$ ipython --no-banner

In [1]: import numpy as np

In [2]: from numpy import linalg as LA

In [3]: np.set_printoptions(precision=2, suppress=True, linewidth=160)

In [4]: A = np.load("mat.npy")

In [5]: print(A)
[[137  72   7   1  19  -1]
 [ 72 178  48 -10 -29 -24]
 [  7  48  77 -17 -17  -5]
 [  1 -10 -17 106  65 -54]
 [ 19 -29 -17  65  96 -46]
 [ -1 -24  -5 -54 -46 119]]

In [6]: Y = A / LA.norm(A, axis=1, keepdims=True)

In [7]: gram = Y @ Y.T

In [8]: print(np.argwhere(np.triu(np.abs(gram) > 0.95, 1)))
[]

In [9]: print(gram[1])
[ 0.71  1.    0.71 -0.15 -0.26 -0.2 ]

In [10]: ev, V = LA.eigh(A)

In [11]: x = np.array([-1, 1, 2, -2, 2, -1])

In [12]: print(x @ A @ x / (x @ x), round(ev[0], 2), round(float(ev[-1]), 2))
62.4 25.58 248.98

In [13]: print(LA.eigvalsh(A[1:, 1:]))
[ 33.79  53.12  61.31 200.32 227.46]

In [14]: print((np.sign(V[:, -1].round(6)) == np.sign(V[0, -1].round(6))).astype(int))
[1 1 1 0 0 0]

In [15]: print(V * np.maximum(ev, 0) @ V.T)
[[137.  72.   7.   1.  19.  -1.]
 [ 72. 178.  48. -10. -29. -24.]
 [  7.  48.  77. -17. -17.  -5.]
 [  1. -10. -17. 106.  65. -54.]
 [ 19. -29. -17.  65.  96. -46.]
 [ -1. -24.  -5. -54. -46. 119.]]

In [16]: rng = np.random.default_rng(237571)

In [17]: z = rng.permutation(6)

In [18]: print(z)
[2 5 3 1 0 4]

In [19]: Y = A[z][:, z]

In [20]: print(np.allclose(Y, A))
False

In [21]: x = np.ones(6)

In [22]: for _ in range(7):
    ...:     x = A @ x
    ...:     x /= LA.norm(x)
    ...:     print(round(x @ A @ x, 2))
    ...: 
222.32
240.83
243.92
245.15
245.95
246.56
247.05

In [23]: print(x)
[ 0.53  0.79  0.24  0.01 -0.02 -0.19]

In [24]: F = np.load("m.npy")

In [25]: print(F)
[[ 6 -1  1 -5  5  3 -2 -1 -1  3  0 -1 -1]
 [-1 -4 -1 -1 -3 -1  2  5  0 -3 -6 -1 -4]
 [ 1 -1  6 -3  3  0 -4 -2 -1 -2  3  0  6]
 [-5 -1 -3 -2  3 -3 -1 -2  4  4  6  6 -1]
 [ 5 -3  3  3  0 -1 -1  2 -3  3 -2  0  1]
 [ 3 -1  0 -3 -1 -2  4  2  1  0  1 -1 -2]
 [-2  2 -4 -1 -1  4  0 -2 -2  1 -2  3 -3]
 [-1  5 -2 -2  2  2 -2  0 -4  6 -3 -4 -2]
 [-1  0 -1  4 -3  1 -2 -4 -6 -2  5  0  4]
 [ 3 -3 -2  4  3  0  1  6 -2  0 -2  4 -5]
 [ 0 -6  3  6 -2  1 -2 -3  5 -2 -6 -1 -1]
 [-1 -1  0  6  0 -1  3 -4  0  4 -1  6  4]
 [-1 -4  6 -1  1 -2 -3 -2  4 -5 -1  4  4]]

In [26]: blk = np.stack([F, 5 * F, F[::-1]])

In [27]: print(LA.norm(blk, axis=(1, 2)))
[ 39.57 197.86  39.57]
